$ python -q
>>> import numpy as np
>>> from numpy import linalg as LA
>>> np.set_printoptions(precision=1, suppress=True, linewidth=120)
>>> def rnd(a):
...     return np.round(a, 1) + 0
... 
>>> data = np.loadtxt("arr.csv", delimiter=",")
>>> data
array([[ -3.,  -1.,   0.,   2.,   0.,   0.,   1.,   3.,   2.,   1.,   1.,   3.],
       [-21.,  -7.,   0.,  14.,   0.,   0.,   7.,  21.,  14.,   7.,   7.,  21.],
       [  3.,   1.,   0.,  -2.,   0.,   0.,  -1.,  -3.,  -2.,  -1.,  -1.,  -3.],
       [  9.,   3.,   0.,  -6.,   0.,   0.,  -3.,  -9.,  -6.,  -3.,  -3.,  -9.],
       [ 24.,   8.,   0., -16.,   0.,   0.,  -8., -24., -16.,  -8.,  -8., -24.],
       [-27.,  -9.,   0.,  18.,   0.,   0.,   9.,  27.,  18.,   9.,   9.,  27.],
       [ -9.,  -3.,   0.,   6.,   0.,   0.,   3.,   9.,   6.,   3.,   3.,   9.],
       [ -9.,  -3.,   0.,   6.,   0.,   0.,   3.,   9.,   6.,   3.,   3.,   9.],
       [ -9.,  -3.,   0.,   6.,   0.,   0.,   3.,   9.,   6.,   3.,   3.,   9.],
       [ -3.,  -1.,   0.,   2.,   0.,   0.,   1.,   3.,   2.,   1.,   1.,   3.],
       [  6.,   2.,   0.,  -4.,   0.,   0.,  -2.,  -6.,  -4.,  -2.,  -2.,  -6.]])
>>> # column 4 repeats column 2
>>> rank = LA.matrix_rank(data)
>>> rank
np.int64(1)
>>> null = LA.svd(data)[2][rank:].T
>>> [int(LA.matrix_rank(data[:, :j + 1])) for j in range(12)]
[1, 1, 1, 1, 1, 1, 1, 1, 1, 1, 1, 1]
>>> null.shape
(12, 11)
>>> f, v = data[2], data[7]
>>> f @ f
np.float64(39.0)
>>> pr = (f @ v) / (f @ f) * f
>>> np.outer(f, v)
array([[-27.,  -9.,   0.,  18.,   0.,   0.,   9.,  27.,  18.,   9.,   9.,  27.],
       [ -9.,  -3.,   0.,   6.,   0.,   0.,   3.,   9.,   6.,   3.,   3.,   9.],
       [ -0.,  -0.,   0.,   0.,   0.,   0.,   0.,   0.,   0.,   0.,   0.,   0.],
       [ 18.,   6.,  -0., -12.,  -0.,  -0.,  -6., -18., -12.,  -6.,  -6., -18.],
       [ -0.,  -0.,   0.,   0.,   0.,   0.,   0.,   0.,   0.,   0.,   0.,   0.],
       [ -0.,  -0.,   0.,   0.,   0.,   0.,   0.,   0.,   0.,   0.,   0.,   0.],
       [  9.,   3.,  -0.,  -6.,  -0.,  -0.,  -3.,  -9.,  -6.,  -3.,  -3.,  -9.],
       [ 27.,   9.,  -0., -18.,  -0.,  -0.,  -9., -27., -18.,  -9.,  -9., -27.],
       [ 18.,   6.,  -0., -12.,  -0.,  -0.,  -6., -18., -12.,  -6.,  -6., -18.],
       [  9.,   3.,  -0.,  -6.,  -0.,  -0.,  -3.,  -9.,  -6.,  -3.,  -3.,  -9.],
       [  9.,   3.,  -0.,  -6.,  -0.,  -0.,  -3.,  -9.,  -6.,  -3.,  -3.,  -9.],
       [ 27.,   9.,  -0., -18.,  -0.,  -0.,  -9., -27., -18.,  -9.,  -9., -27.]])
>>> (v - pr) @ f
np.float64(0.0)
>>> rnd(LA.norm(f + v) ** 2 + LA.norm(f - v) ** 2)
np.float64(780.0)
>>> np.allclose(data[:-1].T @ LA.lstsq(data[:-1].T, data[-1])[0], data[-1])
True
>>> rnd(np.trace(LA.pinv(data) @ data))
np.float64(1.0)
>>> left, sig, Vh = LA.svd(data)
>>> np.argmax(sig[:-1] / (sig[1:] + 1e-6)) + 1
np.int64(1)
>>> rnd(sig)
array([96.1,  0. ,  0. ,  0. ,  0. ,  0. ,  0. ,  0. ,  0. ,  0. ,  0. ])
>>> out = left[:, :1] @ np.diag(sig[:1]) @ Vh[:1]
>>> rnd(np.abs(data - out).max())
np.float64(0.0)
>>> rnd(LA.norm(data - out, 2)), rnd(sig[1])
(np.float64(0.0), np.float64(0.0))
>>> rnd(out)
array([[ -3.,  -1.,   0.,   2.,   0.,   0.,   1.,   3.,   2.,   1.,   1.,   3.],
       [-21.,  -7.,   0.,  14.,   0.,   0.,   7.,  21.,  14.,   7.,   7.,  21.],
       [  3.,   1.,   0.,  -2.,   0.,   0.,  -1.,  -3.,  -2.,  -1.,  -1.,  -3.],
       [  9.,   3.,   0.,  -6.,   0.,   0.,  -3.,  -9.,  -6.,  -3.,  -3.,  -9.],
       [ 24.,   8.,   0., -16.,   0.,   0.,  -8., -24., -16.,  -8.,  -8., -24.],
       [-27.,  -9.,   0.,  18.,   0.,   0.,   9.,  27.,  18.,   9.,   9.,  27.],
       [ -9.,  -3.,   0.,   6.,   0.,   0.,   3.,   9.,   6.,   3.,   3.,   9.],
       [ -9.,  -3.,   0.,   6.,   0.,   0.,   3.,   9.,   6.,   3.,   3.,   9.],
       [ -9.,  -3.,   0.,   6.,   0.,   0.,   3.,   9.,   6.,   3.,   3.,   9.],
       [ -3.,  -1.,   0.,   2.,   0.,   0.,   1.,   3.,   2.,   1.,   1.,   3.],
       [  6.,   2.,   0.,  -4.,   0.,   0.,  -2.,  -6.,  -4.,  -2.,  -2.,  -6.]])
>>> print(LA.matrix_rank(out))
1
>>> LA.matrix_rank(data, rtol=0.05)
np.int64(1)
>>> out = np.array([[-2], [3], [-1], [2], [-2]])
>>> feats = np.block([[np.zeros((5, 5)), out], [out.T, np.zeros((1, 1))]])
>>> feats
array([[ 0.,  0.,  0.,  0.,  0., -2.],
       [ 0.,  0.,  0.,  0.,  0.,  3.],
       [ 0.,  0.,  0.,  0.,  0., -1.],
       [ 0.,  0.,  0.,  0.,  0.,  2.],
       [ 0.,  0.,  0.,  0.,  0., -2.],
       [-2.,  3., -1.,  2., -2.,  0.]])
>>> rnd(LA.eigvalsh(feats).min())
np.float64(-4.7)
>>> np.all(LA.eigvalsh(feats) > 0)
np.False_
>>> w, vecs = LA.eigh(feats)
>>> vec = np.array([-1, 3, -2, 3, 1, -2])
>>> rnd(vecs * np.maximum(w, 0) @ vecs.T)
array([[ 0.4, -0.6,  0.2, -0.4,  0.4, -1. ],
       [-0.6,  1. , -0.3,  0.6, -0.6,  1.5],
       [ 0.2, -0.3,  0.1, -0.2,  0.2, -0.5],
       [-0.4,  0.6, -0.2,  0.4, -0.4,  1. ],
       [ 0.4, -0.6,  0.2, -0.4,  0.4, -1. ],
       [-1. ,  1.5, -0.5,  1. , -1. ,  2.3]])
>>> rnd(LA.eigvalsh(feats[1:, 1:]))
array([-4.2,  0. ,  0. ,  0. ,  4.2])
>>> vec = np.array([-2, 1, 2, -2, 2, 1])
>>> LA.norm(feats @ vec) <= LA.norm(feats, 2) * LA.norm(vec) + 1e-9
np.True_
>>> print(np.einsum("ij,j->i", feats, vec))
[-2.  3. -1.  2. -2. -3.]
>>> feats @ (2 * vec)
array([-4.,  6., -2.,  4., -4., -6.])
>>> np.sign((feats @ vec).round(6))
array([-1.,  1., -1.,  1., -1., -1.])
>>> feats @ np.ones(6)
array([-2.,  3., -1.,  2., -2.,  0.])
>>> feats @ vec
array([-2.,  3., -1.,  2., -2., -3.])
>>> F = np.load("block8.npy")
>>> F
array([[ 0,  3, -1,  0,  1, -1,  3,  0, -2,  3, -2, -1],
       [ 0,  3,  0,  0, -2, -3,  3, -3,  3, -3, -2,  2],
       [ 0,  0,  3,  3,  3, -3, -1,  3,  2,  1, -1, -2],
       [ 0,  0,  0, -2, -3, -2,  1,  0, -1,  3,  1,  3],
       [ 0,  0,  0,  0, -1, -2, -2,  1,  2, -3, -3,  1],
       [ 0,  0,  0,  0,  0,  2,  1,  1,  1, -1, -2, -3],
       [ 0,  0,  0,  0,  0,  0, -3,  2, -3,  2,  2,  1],
       [ 0,  0,  0,  0,  0,  0,  0, -2,  2,  3, -3, -3],
       [ 0,  0,  0,  0,  0,  0,  0,  0, -1, -2,  3, -3],
       [ 0,  0,  0,  0,  0,  0,  0,  0,  0,  0,  3, -1],
       [ 0,  0,  0,  0,  0,  0,  0,  0,  0,  0,  0,  1],
       [ 0,  0,  0,  0,  0,  0,  0,  0,  0,  0,  0, -1]])
>>> # null space of dimension 1
>>> rng = np.random.default_rng(6097)
>>> z = rng.permutation(12)
>>> z
array([ 3,  4,  2, 11, 10,  5,  9,  7,  8,  1,  6,  0])
>>> out = F[z][:, z]
>>> print(out)
[[-2 -3  0  3  1 -2  3  0 -1  0  1  0]
 [ 0 -1  0  1 -3 -2 -3  1  2  0 -2  0]
 [ 3  3  3 -2 -1 -3  1  3  2  0 -1  0]
 [ 0  0  0 -1  0  0  0  0  0  0  0  0]
 [ 0  0  0  1  0  0  0  0  0  0  0  0]
 [ 0  0  0 -3 -2  2 -1  1  1  0  1  0]
 [ 0  0  0 -1  3  0  0  0  0  0  0  0]
 [ 0  0  0 -3 -3  0  3 -2  2  0  0  0]
 [ 0  0  0 -3  3  0 -2  0 -1  0  0  0]
 [ 0 -2  0  2 -2 -3 -3 -3  3  3  3  0]
 [ 0  0  0  1  2  0  2  2 -3  0 -3  0]
 [ 0  1 -1 -1 -2 -1  3  0 -2  3  3  0]]
>>> np.allclose(out, F)
False
>>> print(np.trace(out))
-2
>>> rnd(LA.det(out)), rnd(LA.det(F[z]))
(np.float64(0.0), np.float64(0.0))
>>> rnd(np.abs(LA.eigvals(out)).max())
np.float64(3.0)
>>> (out - out.T) / 2
array([[ 0. , -1.5, -1.5,  1.5,  0.5, -1. ,  1.5,  0. , -0.5,  0. ,  0.5,  0. ],
       [ 1.5,  0. , -1.5,  0.5, -1.5, -1. , -1.5,  0.5,  1. ,  1. , -1. , -0.5],
       [ 1.5,  1.5,  0. , -1. , -0.5, -1.5,  0.5,  1.5,  1. ,  0. , -0.5,  0.5],
       [-1.5, -0.5,  1. ,  0. , -0.5,  1.5,  0.5,  1.5,  1.5, -1. , -0.5,  0.5],
       [-0.5,  1.5,  0.5,  0.5,  0. ,  1. , -1.5,  1.5, -1.5,  1. , -1. ,  1. ],
       [ 1. ,  1. ,  1.5, -1.5, -1. ,  0. , -0.5,  0.5,  0.5,  1.5,  0.5,  0.5],
       [-1.5,  1.5, -0.5, -0.5,  1.5,  0.5,  0. , -1.5,  1. ,  1.5, -1. , -1.5],
       [ 0. , -0.5, -1.5, -1.5, -1.5, -0.5,  1.5,  0. ,  1. ,  1.5, -1. ,  0. ],
       [ 0.5, -1. , -1. , -1.5,  1.5, -0.5, -1. , -1. ,  0. , -1.5,  1.5,  1. ],
       [ 0. , -1. ,  0. ,  1. , -1. , -1.5, -1.5, -1.5,  1.5,  0. ,  1.5, -1.5],
       [-0.5,  1. ,  0.5,  0.5,  1. , -0.5,  1. ,  1. , -1.5, -1.5,  0. , -1.5],
       [ 0. ,  0.5, -0.5, -0.5, -1. , -0.5,  1.5,  0. , -1. ,  1.5,  1.5,  0. ]])
>>> left, sig, Vh = LA.svd(F)
>>> vecs = Vh[:(sig > 1e-8).sum()]
>>> vec = F[8] + 4 * F[10] + rng.integers(2) * np.eye(12)[2]
>>> vec
array([ 0.,  0.,  0.,  0.,  0.,  0.,  0.,  0., -1., -2.,  3.,  1.])
>>> rnd(np.diag(vecs.T @ vecs))
array([0., 1., 1., 1., 1., 1., 1., 1., 1., 1., 1., 1.])
>>> print(np.allclose(vecs.T @ vecs @ vec, vec))
True
>>> rnd(LA.norm(vec - vecs.T @ vecs @ vec))
np.float64(0.0)
>>> print(LA.matrix_rank(np.vstack([F, vec])))
11
>>> rnd(vecs.T @ vecs)
array([[0., 0., 0., 0., 0., 0., 0., 0., 0., 0., 0., 0.],
       [0., 1., 0., 0., 0., 0., 0., 0., 0., 0., 0., 0.],
       [0., 0., 1., 0., 0., 0., 0., 0., 0., 0., 0., 0.],
       [0., 0., 0., 1., 0., 0., 0., 0., 0., 0., 0., 0.],
       [0., 0., 0., 0., 1., 0., 0., 0., 0., 0., 0., 0.],
       [0., 0., 0., 0., 0., 1., 0., 0., 0., 0., 0., 0.],
       [0., 0., 0., 0., 0., 0., 1., 0., 0., 0., 0., 0.],
       [0., 0., 0., 0., 0., 0., 0., 1., 0., 0., 0., 0.],
       [0., 0., 0., 0., 0., 0., 0., 0., 1., 0., 0., 0.],
       [0., 0., 0., 0., 0., 0., 0., 0., 0., 1., 0., 0.],
       [0., 0., 0., 0., 0., 0., 0., 0., 0., 0., 1., 0.],
       [0., 0., 0., 0., 0., 0., 0., 0., 0., 0., 0., 1.]])
>>> m1 = np.loadtxt("case6.csv", delimiter=",")
>>> m1
array([[0., 1., 2., 1., 2.],
       [1., 0., 1., 2., 1.],
       [2., 1., 0., 1., 2.],
       [1., 2., 1., 0., 1.],
       [2., 1., 2., 1., 0.]])
>>> # symmetric, so the eigenvalues are real
>>> vec = np.array([-2, 1, -1, 2, -1])
>>> rhs = m1 @ vec
>>> coef, lr = np.zeros(5), 1 / LA.norm(m1, 2) ** 2
>>> for i in range(12):
...     coef -= lr * m1.T @ (m1 @ coef - rhs)
...     if i % 2 == 0: print(i, round(LA.norm(m1 @ coef - rhs), 1))
... 
0 2.2
2 1.8
4 1.5
6 1.3
8 1.2
10 1.1
>>> rnd(LA.cond(m1))
np.float64(15.9)
>>> z = rng.permutation(5)
>>> z
array([3, 2, 0, 4, 1])
>>> out = m1[z][:, z]
>>> print(out)
[[0. 1. 1. 1. 2.]
 [1. 0. 2. 2. 1.]
 [1. 2. 0. 2. 1.]
 [1. 2. 2. 0. 1.]
 [2. 1. 1. 1. 0.]]
>>> np.diag(out)
array([0., 0., 0., 0., 0.])
>>> K = np.load("sample5.npy")
>>> print(K)
[[ 0 -3  0 -9]
 [ 6  6 18 18]
 [ 0 -9  0 -1]
 [18 18  2  2]]
>>> z = rng.permutation(4)
>>> out = K[:, z] * rng.choice([-1, 1], 4)
>>> out
array([[  9,   0,   0,   3],
       [-18, -18,  -6,  -6],
       [  1,   0,   0,   9],
       [ -2,  -2, -18, -18]])
>>> left, _, Vh = LA.svd(K.T @ out)
>>> z
array([3, 2, 0, 1])
>>> rnd(LA.lstsq(K, out)[0])
array([[ 0.,  0., -1.,  0.],
       [ 0.,  0.,  0., -1.],
       [ 0., -1.,  0.,  0.],
       [-1.,  0.,  0.,  0.]])
>>> z = rng.permutation(4)
>>> z
array([0, 1, 2, 3])
>>> out = K[z][:, z]
>>> rnd(LA.det(out)), rnd(LA.det(K[z]))
(np.float64(24336.0), np.float64(24336.0))
>>> out
array([[ 0, -3,  0, -9],
       [ 6,  6, 18, 18],
       [ 0, -9,  0, -1],
       [18, 18,  2,  2]])
>>> np.diag(out)
array([0, 6, 0, 2])
>>> arr = np.loadtxt("layer3.csv", delimiter=",")
>>> print(rnd(arr))
[[ 0.  -0.8  0.4  0.4  0.   0.  -0.2]
 [ 0.  -0.1 -0.1 -0.4  0.2  0.6 -0.6]
 [-0.5 -0.1  0.1 -0.3 -0.6  0.4  0.4]
 [-0.5  0.3 -0.1  0.2 -0.4 -0.4 -0.6]
 [ 0.1 -0.1  0.4 -0.8  0.  -0.5 -0.1]
 [ 0.5 -0.3 -0.6 -0.1 -0.5 -0.2 -0.1]
 [-0.5 -0.4 -0.5 -0.2  0.4 -0.3  0.2]]
>>> # columns are unit length and at right angles
>>> arr.shape
(7, 7)
>>> np.unravel_index(np.abs(arr).argmax(), arr.shape)
(np.int64(0), np.int64(1))
>>> rnd(arr - arr[0])
array([[ 0. ,  0. ,  0. ,  0. ,  0. ,  0. ,  0. ],
       [ 0. ,  0.7, -0.6, -0.8,  0.2,  0.7, -0.4],
       [-0.5,  0.7, -0.3, -0.6, -0.6,  0.4,  0.6],
       [-0.5,  1.1, -0.5, -0.2, -0.3, -0.3, -0.4],
       [ 0.1,  0.7,  0. , -1.1,  0. , -0.4,  0.2],
       [ 0.5,  0.5, -1. , -0.5, -0.5, -0.1,  0.1],
       [-0.5,  0.4, -1. , -0.5,  0.4, -0.2,  0.4]])
>>> LA.matrix_rank(arr)
np.int64(7)
>>> rnd(LA.norm(arr))
np.float64(2.6)
>>> np.count_nonzero(arr)
np.int64(49)
>>> print(rnd(LA.svd(arr, compute_uv=False)))
[1. 1. 1. 1. 1. 1. 1.]
>>> rnd(np.diff(arr, axis=0))
array([[ 0. ,  0.7, -0.6, -0.8,  0.2,  0.7, -0.4],
       [-0.5,  0. ,  0.3,  0.2, -0.8, -0.3,  1. ],
       [ 0. ,  0.4, -0.2,  0.4,  0.3, -0.7, -1. ],
       [ 0.6, -0.3,  0.5, -0.9,  0.4, -0.1,  0.6],
       [ 0.4, -0.3, -1. ,  0.6, -0.5,  0.3,  0. ],
       [-1. , -0.1,  0. ,  0. ,  0.9, -0.1,  0.3]])
>>> out = arr / LA.norm(arr, axis=1, keepdims=True)
>>> gram = out @ out.T
>>> (np.abs(gram) > 0.9).astype(int)
array([[1, 0, 0, 0, 0, 0, 0],
       [0, 1, 0, 0, 0, 0, 0],
       [0, 0, 1, 0, 0, 0, 0],
       [0, 0, 0, 1, 0, 0, 0],
       [0, 0, 0, 0, 1, 0, 0],
       [0, 0, 0, 0, 0, 1, 0],
       [0, 0, 0, 0, 0, 0, 1]])
>>> out = m1 / np.sqrt((m1 ** 2).mean(axis=1, keepdims=True))
>>> rnd(out[3])
array([0.8, 1.7, 0.8, 0. , 0.8])
>>> rnd(LA.norm(out, axis=1))
array([2.2, 2.2, 2.2, 2.2, 2.2])
>>> print(rnd(m1 - m1.mean(axis=1, keepdims=True)))
[[-1.2 -0.2  0.8 -0.2  0.8]
 [ 0.  -1.   0.   1.   0. ]
 [ 0.8 -0.2 -1.2 -0.2  0.8]
 [ 0.   1.   0.  -1.   0. ]
 [ 0.8 -0.2  0.8 -0.2 -1.2]]
>>> z = rng.permutation(7)
>>> out = arr[:, z] * rng.choice([-1, 1], 7)
>>> rnd(out)
array([[ 0. , -0.8,  0. ,  0.4,  0. , -0.4,  0.2],
       [-0.6, -0.1,  0. , -0.4, -0.2,  0.1,  0.6],
       [-0.4, -0.1, -0.5, -0.3,  0.6, -0.1, -0.4],
       [ 0.4,  0.3, -0.5,  0.2,  0.4,  0.1,  0.6],
       [ 0.5, -0.1,  0.1, -0.8,  0. , -0.4,  0.1],
       [ 0.2, -0.3,  0.5, -0.1,  0.5,  0.6,  0.1],
       [ 0.3, -0.4, -0.5, -0.2, -0.4,  0.5, -0.2]])
>>> left, _, Vh = LA.svd(arr.T @ out)
>>> print(rnd(left @ Vh))
[[ 0.  0.  1.  0.  0.  0.  0.]
 [ 0.  1.  0.  0.  0.  0.  0.]
 [ 0.  0.  0.  0.  0. -1.  0.]
 [ 0.  0.  0.  1.  0.  0.  0.]
 [ 0.  0.  0.  0. -1.  0.  0.]
 [-1.  0.  0.  0.  0.  0.  0.]
 [ 0.  0.  0.  0.  0.  0. -1.]]
>>> z
array([5, 1, 0, 3, 4, 2, 6])
>>> E = np.loadtxt("dump.csv", delimiter=",")
>>> rnd(E)
array([[ -6.9,   2.7,  -9.7,   2.6],
       [  2. ,  -1.1,   2.4,  -3.6],
       [  3.1,  -3.1,   4.8,  -5.9],
       [  2.7,  -4. ,   5.8,  -2.3],
       [ -6. ,   4.4,  -9.8,   3.4],
       [ -2. ,  -0.2,  -2.3,  -0.5],
       [  2.9,  -2.6,   5. ,  -2.2],
       [  8.1, -10.1,  15.6,  -8.4]])
>>> # looks like rank 3
>>> LA.matrix_rank(E, rtol=0.1)
np.int64(3)
>>> [round(float(x), 1) for x in LA.svd(E, compute_uv=False)[:3]]
[31.3, 5.3, 3.2]
>>> LA.cond(E) > 100
np.True_
